$ python3 -q
>>> import numpy as np
>>> import numpy.linalg as la
>>> np.set_printoptions(precision=2, suppress=True, linewidth=160)
>>> rd = lambda a: np.round(a, 2) + 0
>>> W0 = np.loadtxt("arr.csv", delimiter=",")
>>> print(W0)
[[-5.76 -3.31 -2.84]
 [-4.14 -0.88  0.26]
 [-1.35 -0.41  0.07]
 [ 1.62 -1.24 -2.62]
 [-3.85 -0.24  1.06]
 [-5.51 -2.67 -2.15]
 [ 3.   -0.87 -2.75]
 [ 2.59 -1.46 -3.48]
 [ 8.14  3.21  1.8 ]
 [ 7.39  2.01  0.4 ]
 [-6.37 -2.42 -1.18]
 [ 1.21 -1.77 -3.45]
 [-0.09  1.5   2.54]
 [ 2.4   0.02 -1.01]
 [ 7.42  2.13  0.34]
 [ 3.07 -0.92 -2.84]
 [-0.91  0.26  0.86]
 [ 6.81  3.1   2.05]
 [ 1.85  0.82  0.7 ]
 [-5.41  0.89  3.66]]
>>> vec = np.array([0, 2, 1])
>>> print(np.sign((W0 @ vec).round(6)))
[-1. -1. -1. -1.  1. -1. -1. -1.  1.  1. -1. -1.  1. -1.  1. -1.  1.  1.  1.  1.]
>>> W0 @ W0
Traceback (most recent call last):
  File "<python-input-8>", line 1, in <module>
    W0 @ W0
    ~~~^~~~
ValueError: matmul: Input operand 1 has a mismatch in its core dimension 0, with gufunc signature (n?,k),(k,m?)->(n?,m?) (size 20 is different from 3)
>>> C2 = W0.T @ W0
>>> print(np.allclose(C2, C2.T))
True
>>> print((W0 @ W0.T).shape)
(20, 20)
>>> print(rd(la.svd(W0, compute_uv=False) ** 2))
[463.79 122.08   0.06]
>>> print(rd(np.diag(C2)))
[428.71  65.62  91.6 ]
>>> print(rd(C2))
[[428.71 115.22   8.22]
 [115.22  65.62  58.43]
 [  8.22  58.43  91.6 ]]
>>> A = np.loadtxt("dump.csv", delimiter=",")
>>> print(rd(A))
[[ 0.    0.1   0.86]
 [ 0.   -0.3  -0.45]
 [ 0.52  0.81 -0.2 ]
 [ 0.85 -0.5   0.12]]
>>> hat = A @ la.solve(A.T @ A, A.T)
>>> print(np.allclose(hat @ hat, hat))
True
>>> print(rd((np.eye(4) - hat) @ A))
[[0. 0. 0.]
 [0. 0. 0.]
 [0. 0. 0.]
 [0. 0. 0.]]
>>> print(la.matrix_rank(np.eye(4) - hat))
1
>>> vec = np.array([1, -1, -2])
>>> y = A @ vec
>>> try:
...     la.solve(A, y)
... except la.LinAlgError as e:
...     print(e)
... 
Last 2 dimensions of the array must be square
>>> print(rd(y))
[-1.83  1.2   0.11  1.1 ]
>>> print(rd(la.lstsq(A, y)[0]))
[ 1. -1. -2.]
>>> rng = np.random.default_rng(9062)
>>> y = y + 0.05 * rng.normal(size=4)
>>> print(rd(y))
[-1.86  1.16  0.07  1.07]
>>> c, *_ = la.lstsq(A, y)
>>> print(c.round())
[ 1. -1. -2.]
>>> print(rd(A.T @ (y - A @ c)))
[0. 0. 0.]
>>> Q = A.astype(float).copy()
>>> for j in range(3):
...     Q[:, j] -= Q[:, :j] @ (Q[:, :j].T @ Q[:, j])
...     Q[:, j] /= la.norm(Q[:, j])
... 
>>> print(rd(Q.T @ A))
[[1. 0. 0.]
 [0. 1. 0.]
 [0. 0. 1.]]
>>> print(rd(Q.T @ Q))
[[1. 0. 0.]
 [0. 1. 0.]
 [0. 0. 1.]]
>>> print(rd(Q))
[[ 0.    0.1   0.86]
 [ 0.   -0.3  -0.45]
 [ 0.52  0.81 -0.2 ]
 [ 0.85 -0.5   0.12]]
>>> F = np.load("sample0.npy")
>>> print(F)
[[ 0.93  0.93 -0.7 ]
 [-0.47 -1.   -0.17]
 [-0.98  0.95  0.94]
 [ 0.51  0.95 -0.1 ]
 [ 0.98 -0.85 -0.93]
 [-0.39 -0.68  0.15]
 [ 0.38 -0.86 -0.41]
 [-0.9   0.99  0.88]
 [-0.34  0.99  0.54]
 [-0.56 -0.38  0.35]
 [-0.24  0.88  0.34]
 [ 1.   -0.97 -1.  ]]
>>> other = np.c_[F[:, :1] @ np.array([[2]]), np.array([-1, 3, -3, 2, 1, -1, 3, -1, -2, -2, 1, -3])]
>>> print(other)
[[ 1.86 -1.  ]
 [-0.94  3.  ]
 [-1.96 -3.  ]
 [ 1.02  2.  ]
 [ 1.96  1.  ]
 [-0.78 -1.  ]
 [ 0.76  3.  ]
 [-1.8  -1.  ]
 [-0.68 -2.  ]
 [-1.12 -2.  ]
 [-0.48  1.  ]
 [ 2.   -3.  ]]
>>> print(rd(la.norm(la.qr(F)[0].T @ other, axis=0) ** 2 / ((other ** 2).sum(axis=0) + 1e-12)))
[1.  0.1]
>>> print(la.matrix_rank(np.c_[F, other]))
4
>>> theta = np.sort(rng.uniform(-2, 2, 16))
>>> K = np.c_[theta, theta ** 2, theta ** 3] @ np.array([[-3, -2, 2], [-4, -3, 4], [-4, -1, 2]])
>>> print(rd(K))
[[ 16.69  -0.26  -2.54]
 [ 11.87  -0.38  -1.36]
 [ 11.39  -0.38  -1.25]
 [ 10.05  -0.38  -0.96]
 [  9.24  -0.38  -0.8 ]
 [  4.82  -0.2   -0.1 ]
 [  1.65   0.24  -0.1 ]
 [  1.58   0.26  -0.11]
 [ -0.49  -0.33   0.35]
 [ -8.39  -4.73   6.17]
 [-10.31  -5.67   7.52]
 [-17.17  -8.85  12.22]
 [-33.67 -15.9   23.09]
 [-36.66 -17.12  25.01]
 [-42.31 -19.4   28.62]
 [-45.66 -20.73  30.75]]
>>> basis = K[[10, 7]].astype(float)
>>> for _ in range(7):
...     z = la.norm(K[:, None] - basis, axis=-1).argmin(axis=1)
...     basis = np.array([K[z == j].mean(axis=0) for j in range(2)])
... 
>>> print(z)
[1 1 1 1 1 1 1 1 1 1 1 0 0 0 0 0]
>>> print(rd(basis[1] - basis[0]))
[ 39.47  15.29 -23.32]
>>> print(np.bincount(z))
[ 5 11]
>>> dist = la.norm(K[:, None] - K[None], axis=-1)
>>> print(dist.mean(axis=1).argmax())
15
>>> print(np.flatnonzero(dist[7] < dist.mean() / 2))
[1 2 3 4 5 6 7 8 9]
>>> w1 = np.array([[5, 8, 5, -4, -1], [-2, -4, 2, -7, -8], [9, 1, -6, -4, -2]])
>>> c = np.array([0, 4, -1, -2, 2])
>>> act = np.maximum(K @ w1 + c, 0)
>>> print(rd((act > 0).mean(axis=0)))
[1.   0.56 0.5  0.5  0.5 ]
>>> print((act > 0).astype(int))
[[1 1 1 0 0]
 [1 1 1 0 0]
 [1 1 1 0 0]
 [1 1 1 0 0]
 [1 1 1 0 0]
 [1 1 1 0 0]
 [1 1 1 0 0]
 [1 1 1 0 0]
 [1 1 0 1 1]
 [1 0 0 1 1]
 [1 0 0 1 1]
 [1 0 0 1 1]
 [1 0 0 1 1]
 [1 0 0 1 1]
 [1 0 0 1 1]
 [1 0 0 1 1]]
>>> basis = np.array([[-3, -5, -5], [3, 4, 4], [5, -2, 0], [-5, -2, -2], [1, 0, 2]])
>>> print((act @ basis).round(6).argmax(axis=1))
[0 0 0 0 0 0 0 0 2 2 2 2 2 2 2 2]
>>> print(w1 @ basis)
[[ 53   5  13]
 [ 31   4  -8]
 [-36 -21 -37]]
>>> Xs = K - K.mean(axis=1)
Traceback (most recent call last):
  File "<python-input-62>", line 1, in <module>
    Xs = K - K.mean(axis=1)
         ~~^~~~~~~~~~~~~~~~
ValueError: operands could not be broadcast together with shapes (16,3) (16,) 
>>> Xs = K - K.mean(axis=0)
>>> Uu, s, VT = la.svd(Xs, full_matrices=False)
>>> print((np.sign(Uu[:, 0]) == np.sign(Uu[0, 0])).astype(int))
[1 1 1 1 1 1 1 1 1 1 0 0 0 0 0 0]
>>> print(rd((s ** 2).sum() ** 2 / (s ** 4).sum()))
1.02
>>> print(np.searchsorted(np.cumsum(s ** 2) / (s ** 2).sum(), 0.9) + 1)
1
>>> feats = np.array([[2, 0, -3, 3], [-3, -2, 0, -3], [1, 0, 3, 2]])
>>> feats[-1] = feats[0] + 2 * feats[1]
>>> print(feats)
[[ 2  0 -3  3]
 [-3 -2  0 -3]
 [-4 -4 -3 -3]]
>>> # null space of dimension 2
>>> Uu, s, VT = la.svd(feats)
>>> print(np.argmax(s[:-1] / (s[1:] + 1e-6)) + 1)
2
>>> other = Uu[:, :2] @ np.diag(s[:2]) @ VT[:2]
>>> print(rd(np.abs(feats - other).max()))
0.0
>>> print(la.matrix_rank(feats, rtol=0.05))
2
>>> print(rd(la.norm(feats, 2) / la.norm(feats)))
0.88
>>> print(la.matrix_rank(feats, rtol=0.1))
2
>>> print(la.cond(feats) > 100)
True
>>> vec = np.array([-3, 2, 2, 1])
>>> print(feats * vec)
[[-6  0 -6  3]
 [ 9 -4  0 -3]
 [12 -8 -6 -3]]
>>> print((feats * vec).sum(axis=1))
[-9  2 -5]
>>> print(la.norm(feats @ vec) <= la.norm(feats, 2) * la.norm(vec) + 1e-9)
True
>>> print(feats @ np.ones(4))
[  2.  -8. -14.]
>>> print(np.sign((feats @ vec).round(6)))
[-1  1 -1]
>>> mat = np.load("test13.npy")
>>> print(mat)
[[25  3  3]
 [ 1 15  3]
 [ 1  1  0]]
>>> z = rng.permutation(3)
>>> print(z)
[1 2 0]
>>> other = mat[z][:, z]
>>> print(rd(la.det(other)), rd(la.det(mat[z])))
-108.0 -108.0
>>> print(np.diag(other))
[15  0 25]
>>> print(rd(np.sort(np.abs(la.eigvals(other)))))
[ 0.29 14.83 25.46]
>>> other = la.inv(mat)
>>> print(np.allclose(other, mat.T))
False
>>> print(rd(other))
[[ 0.03 -0.03  0.33]
 [-0.03  0.03  0.67]
 [ 0.13  0.2  -3.44]]
>>> print(rd(la.det(mat) * other))
[[ -3.   3. -36.]
 [  3.  -3. -72.]
 [-14. -22. 372.]]
>>> print((np.abs(other) > 1e-9).astype(int))
[[1 1 1]
 [1 1 1]
 [1 1 1]]
>>> print(rd(la.cond(mat)))
90.68
>>> other = np.array([[3, 1], [1, 5]])
>>> basis = np.kron(other, mat)
>>> print(la.matrix_rank(basis))
6
>>> print(basis)
[[ 75   9   9  25   3   3]
 [  3  45   9   1  15   3]
 [  3   3   0   1   1   0]
 [ 25   3   3 125  15  15]
 [  1  15   3   5  75  15]
 [  1   1   0   5   5   0]]
>>> other = basis / la.norm(basis, axis=1, keepdims=True)
>>> C2 = other @ other.T
>>> print((np.abs(C2) > 0.9).astype(int))
[[1 0 0 0 0 0]
 [0 1 0 0 0 0]
 [0 0 1 0 0 0]
 [0 0 0 1 0 0]
 [0 0 0 0 1 0]
 [0 0 0 0 0 1]]
>>> print(rd(C2[1]))
[0.2  1.   0.74 0.1  0.5  0.37]
>>> print(rd(C2))
[[1.   0.2  0.78 0.5  0.1  0.39]
 [0.2  1.   0.74 0.1  0.5  0.37]
 [0.78 0.74 1.   0.39 0.37 0.5 ]
 [0.5  0.1  0.39 1.   0.2  0.78]
 [0.1  0.5  0.37 0.2  1.   0.74]
 [0.39 0.37 0.5  0.78 0.74 1.  ]]
>>> E = np.load("case8.npy")
>>> print(E)
[[3 0 0]
 [0 0 0]
 [0 0 3]]
>>> def softmax(z):
...     e = np.exp(z - z.max(axis=-1, keepdims=True))
...     return e / e.sum(axis=-1, keepdims=True)
... 
>>> print(rd(softmax(10 * mat[2])))
[0.5 0.5 0. ]
>>> print(rd(softmax(mat[2])))
[0.42 0.42 0.16]
>>> print(rd(softmax(mat).sum(axis=1)))
[1. 1. 1.]
>>> att = mat @ mat.T / np.sqrt(3)
>>> print(rd(softmax(att)[2] @ mat))
[24.98  3.01  3.  ]
>>> print(softmax(att).round(6).argmax(axis=1))
[0 1 0]
>>> Uu, s, VT = la.svd(W0)
>>> print(np.argmax(s[:-1] / (s[1:] + 1e-6)) + 1)
2
>>> print(rd(s))
[21.54 11.05  0.24]
>>> other = Uu[:, :2] @ np.diag(s[:2]) @ VT[:2]
>>> print(rd(la.norm(W0 - other, 2)), rd(s[2]))
0.24 0.24
>>> print(la.matrix_rank(W0, rtol=0.05))
2
>>> print(la.matrix_rank(other))
2
>>> print(rd(np.abs(W0 - other).max()))
0.09
